$ ipython --no-banner

In [1]: import numpy as np

In [2]: from numpy import linalg as LA

In [3]: np.set_printoptions(precision=2, suppress=True, linewidth=100, floatmode="fixed")

In [4]: tidy = lambda a: np.round(a, 2) + 0

In [5]: A = np.loadtxt("test5.csv", delimiter=",")

In [6]: print(A)
[[ 2.14 -0.09  0.35]
 [ 0.99 -1.26  2.19]
 [ 2.36  2.69  1.46]
 [ 1.89 -3.72 -0.14]
 [ 2.13 -1.24  1.77]
 [ 3.13  2.61  0.84]
 [ 2.76 -5.40 -0.24]
 [ 0.94 -1.62  2.52]
 [ 2.16 -4.00 -0.39]
 [ 1.34 -0.98  1.66]]

In [7]: Ac = A - A.mean(axis=1)
ValueError: operands could not be broadcast together with shapes (10,3) (10,) 


In [8]: Ac = A - A.mean(axis=0)

In [9]: Uu, s, vt = LA.svd(Ac, full_matrices=False)

In [10]: print(tidy(np.abs(vt[-1])))
[0.81 0.15 0.57]

In [11]: print(tidy(vt[0] * np.sign(vt[0, np.abs(vt[0]).argmax()])))
[0.03 0.98 0.21]

In [12]: print((np.sign(Uu[:, 0]) == np.sign(Uu[0, 0])).astype(int))
[1 1 1 0 1 1 0 0 0 1]

In [13]: print(tidy(s))
[8.09 3.34 1.04]

In [14]: print(LA.matrix_rank(Ac))
3

In [15]: print(tidy((s ** 2).sum() ** 2 / (s ** 4).sum()))
1.37

In [16]: x0 = np.array([2, 1, 3])

In [17]: rhs = A @ x0

In [18]: print(tidy(rhs))
[ 5.24  7.29 11.79 -0.36  8.33 11.39 -0.60  7.82 -0.85  6.68]

In [19]: print(tidy(LA.lstsq(A, rhs)[0]))
[2.00 1.00 3.00]

In [20]: rng = np.random.default_rng(98)

In [21]: rhs = rhs + 0.1 * rng.normal(size=10)

In [22]: print(tidy(rhs))
[ 5.13  7.17 11.85 -0.29  8.37 11.50 -0.63  7.88 -0.81  6.71]

In [23]: b, *_ = LA.lstsq(A, rhs)

In [24]: print(b.round())
[2.00 1.00 3.00]

In [25]: print(tidy(LA.norm(rhs - A @ b)))
0.22

In [26]: print(tidy(A.T @ (rhs - A @ b)))
[0.00 0.00 0.00]

In [27]: gram = np.cov(A, rowvar=False)

In [28]: print(tidy(A.std(axis=0)))
[0.68 2.51 1.01]

In [29]: print(tidy(LA.eigvalsh(gram)[::-1]))
[7.27 1.24 0.12]

In [30]: print(np.argsort(-A.std(axis=0).round(6), kind="stable"))
[1 2 0]

In [31]: print(gram.shape)
(3, 3)

In [32]: print(tidy(np.median(A, axis=0)))
[ 2.13 -1.25  1.15]

In [33]: Ac = A - A.mean(axis=0)

In [34]: evecs = LA.svd(Ac)[2][:2]

In [35]: B = Ac - Ac @ evecs.T @ evecs

In [36]: print(LA.norm(B, axis=1).round(6).argmax())
4

In [37]: print(tidy(B.std(axis=0)))
[0.27 0.05 0.19]

In [38]: print(tidy((Ac @ evecs.T).std(axis=0)))
[2.56 1.06]

In [39]: print(tidy(np.diag(evecs.T @ evecs)))
[0.35 0.98 0.67]
